$ python3 -q
>>> import numpy as np
>>> from numpy import linalg as LA
>>> np.set_printoptions(precision=1, suppress=True, linewidth=140)
>>> A = np.load("m.npy")
>>> A
array([[-6, -2,  0,  0,  0,  0],
       [-7, -9, -7,  0,  0,  0],
       [-9,  0, -7,  0,  0,  0],
       [ 0,  0,  0, 30, 10,  0],
       [ 0,  0,  0, 35, 45, 35],
       [ 0,  0,  0, 45,  0, 35]])
>>> theta = np.radians(45)
>>> r_ = np.eye(6)
>>> r_[4, 4] = r_[5, 5] = np.cos(theta)
>>> r_[4, 5], r_[5, 4] = -np.sin(theta), np.sin(theta)
>>> r_
array([[ 1. ,  0. ,  0. ,  0. ,  0. ,  0. ],
       [ 0. ,  1. ,  0. ,  0. ,  0. ,  0. ],
       [ 0. ,  0. ,  1. ,  0. ,  0. ,  0. ],
       [ 0. ,  0. ,  0. ,  1. ,  0. ,  0. ],
       [ 0. ,  0. ,  0. ,  0. ,  0.7, -0.7],
       [ 0. ,  0. ,  0. ,  0. ,  0.7,  0.7]])
>>> M2 = A @ r_.T
>>> np.allclose(A @ A.T, M2 @ M2.T)
True
>>> np.abs(M2 - A).max(axis=0)
array([ 0. ,  0. ,  0. ,  0. , 37.9, 21.6])
>>> Q, V = LA.qr(A[:, :4])[0], LA.qr(A[:, 4:])[0]
>>> sigma = LA.svd(Q.T @ V, compute_uv=False)
>>> np.round(LA.norm(Q @ Q.T - V @ V.T, 2), 1)
np.float64(1.0)
>>> (sigma > 0.9).sum()
np.int64(0)
>>> (A + A.T) / 2
array([[-6. , -4.5, -4.5,  0. ,  0. ,  0. ],
       [-4.5, -9. , -3.5,  0. ,  0. ,  0. ],
       [-4.5, -3.5, -7. ,  0. ,  0. ,  0. ],
       [ 0. ,  0. ,  0. , 30. , 22.5, 22.5],
       [ 0. ,  0. ,  0. , 22.5, 45. , 17.5],
       [ 0. ,  0. ,  0. , 22.5, 17.5, 35. ]])
>>> np.trace(A)
np.int64(88)
>>> LA.matrix_power(A, 3)
array([[  -636,   -370,   -308,      0,      0,      0],
       [ -2681,  -1191,  -1449,      0,      0,      0],
       [ -1269,   -396,   -469,      0,      0,      0],
       [     0,      0,      0,  79500,  46250,  38500],
       [     0,      0,      0, 335125, 148875, 181125],
       [     0,      0,      0, 158625,  49500,  58625]])
>>> A @ A
array([[  50,   30,   14,    0,    0,    0],
       [ 168,   95,  112,    0,    0,    0],
       [ 117,   18,   49,    0,    0,    0],
       [   0,    0,    0, 1250,  750,  350],
       [   0,    0,    0, 4200, 2375, 2800],
       [   0,    0,    0, 2925,  450, 1225]])
>>> assert A == A.T
Traceback (most recent call last):
  File "<python-input-21>", line 1, in <module>
    assert A == A.T
           ^^^^^^^^
ValueError: The truth value of an array with more than one element is ambiguous. Use a.any() or a.all()
>>> data = np.loadtxt("test2.csv", delimiter=",")
>>> data
array([[ -7.,   3.,   1.,   0.],
       [  2., -12.,   2.,   3.],
       [  1.,   3., -13.,   1.],
       [  2.,   1.,   2.,  -4.]])
>>> W1 = np.array([[0, 1, 1, 2], [0, 0, 2, 2], [0, 0, 2, 2], [1, 2, 0, 1]])
>>> b = np.array([0, 0, 0, -2])
>>> hid = np.maximum(data @ W1 + b, 0)
>>> hid
array([[0., 0., 1., 0.],
       [3., 8., 0., 0.],
       [1., 3., 0., 0.],
       [0., 0., 8., 4.]])
>>> (hid > 0).mean(axis=0)
array([0.5, 0.5, 0.5, 0.2])
>>> (hid > 0).astype(int)
array([[0, 0, 1, 0],
       [1, 1, 0, 0],
       [1, 1, 0, 0],
       [0, 0, 1, 1]])
>>> LA.matrix_rank(hid)
np.int64(4)
>>> C = np.array([[0, 2, 0], [2, 2, 0], [0, 1, 0], [1, 0, 1]])
>>> W1 @ C
array([[4, 3, 2],
       [2, 2, 2],
       [2, 2, 2],
       [5, 6, 1]])
>>> hid @ C
array([[ 0.,  1.,  0.],
       [16., 22.,  0.],
       [ 6.,  8.,  0.],
       [ 4.,  8.,  4.]])
>>> np.round(LA.det(hid[::-1]), 1)
np.float64(4.0)
>>> round(float(LA.det(hid.T)), 1)
4.0
>>> np.kron(np.eye(2, dtype=int), hid)
array([[0., 0., 1., 0., 0., 0., 0., 0.],
       [3., 8., 0., 0., 0., 0., 0., 0.],
       [1., 3., 0., 0., 0., 0., 0., 0.],
       [0., 0., 8., 4., 0., 0., 0., 0.],
       [0., 0., 0., 0., 0., 0., 1., 0.],
       [0., 0., 0., 0., 3., 8., 0., 0.],
       [0., 0., 0., 0., 1., 3., 0., 0.],
       [0., 0., 0., 0., 0., 0., 8., 4.]])
>>> Q, r_ = LA.qr(data)
>>> Q
array([[-0.9, -0.2, -0.1,  0.3],
       [ 0.3, -0.9, -0.2,  0.2],
       [ 0.1,  0.3, -0.9,  0.2],
       [ 0.3,  0.2,  0.3,  0.9]])
>>> np.allclose(r_.T @ r_, data.T @ data)
True
>>> np.trace(Q @ Q.T)
np.float64(4.0)
>>> np.abs(np.diag(r_))
array([ 7.6, 11.6, 12. ,  2.8])
>>> Q, V = LA.qr(data[:, :3])[0], LA.qr(data[:, 3:])[0]
>>> sigma = LA.svd(Q.T @ V, compute_uv=False)
>>> np.degrees(np.arccos(sigma.clip(0, 1)))
array([32.7])
>>> Q = data.astype(float).copy()
>>> for j in range(4):
...     Q[:, j] -= Q[:, :j] @ (Q[:, :j].T @ Q[:, j])
...     Q[:, j] /= LA.norm(Q[:, j])
... 
>>> np.round(Q.T @ data, 1) + 0
array([[ 7.6, -5.3, -1.6, -0.1],
       [ 0. , 11.6, -5.7, -3.2],
       [ 0. ,  0. , 12. , -2.8],
       [ 0. ,  0. ,  0. ,  2.8]])
>>> np.round(Q.T @ Q, 1) + 0
array([[1., 0., 0., 0.],
       [0., 1., 0., 0.],
       [0., 0., 1., 0.],
       [0., 0., 0., 1.]])
>>> r0 = np.array([5, -4, 1, 1, -5, -3])
>>> v = np.array([6, 4, 3])
>>> K = np.outer(r0, v)
>>> K
array([[ 30,  20,  15],
       [-24, -16, -12],
       [  6,   4,   3],
       [  6,   4,   3],
       [-30, -20, -15],
       [-18, -12,  -9]])
>>> try:
...     LA.inv(K)
... except LA.LinAlgError as e:
...     print(e)
... 
Last 2 dimensions of the array must be square
>>> np.allclose(K[:-1].T @ LA.lstsq(K[:-1].T, K[-1])[0], K[-1])
True
>>> round(np.trace(LA.pinv(K) @ K), 1)
np.float64(1.0)
>>> np.abs(np.diag(LA.qr(K)[1])) > 1e-9
array([ True, False, False])
>>> K @ LA.pinv(K) @ K
array([[ 30.,  20.,  15.],
       [-24., -16., -12.],
       [  6.,   4.,   3.],
       [  6.,   4.,   3.],
       [-30., -20., -15.],
       [-18., -12.,  -9.]])
>>> LA.lstsq(K[:-1].T, K[-1])[2]
np.int32(1)
>>> np.unique(K.round(6), axis=0).shape
(5, 3)
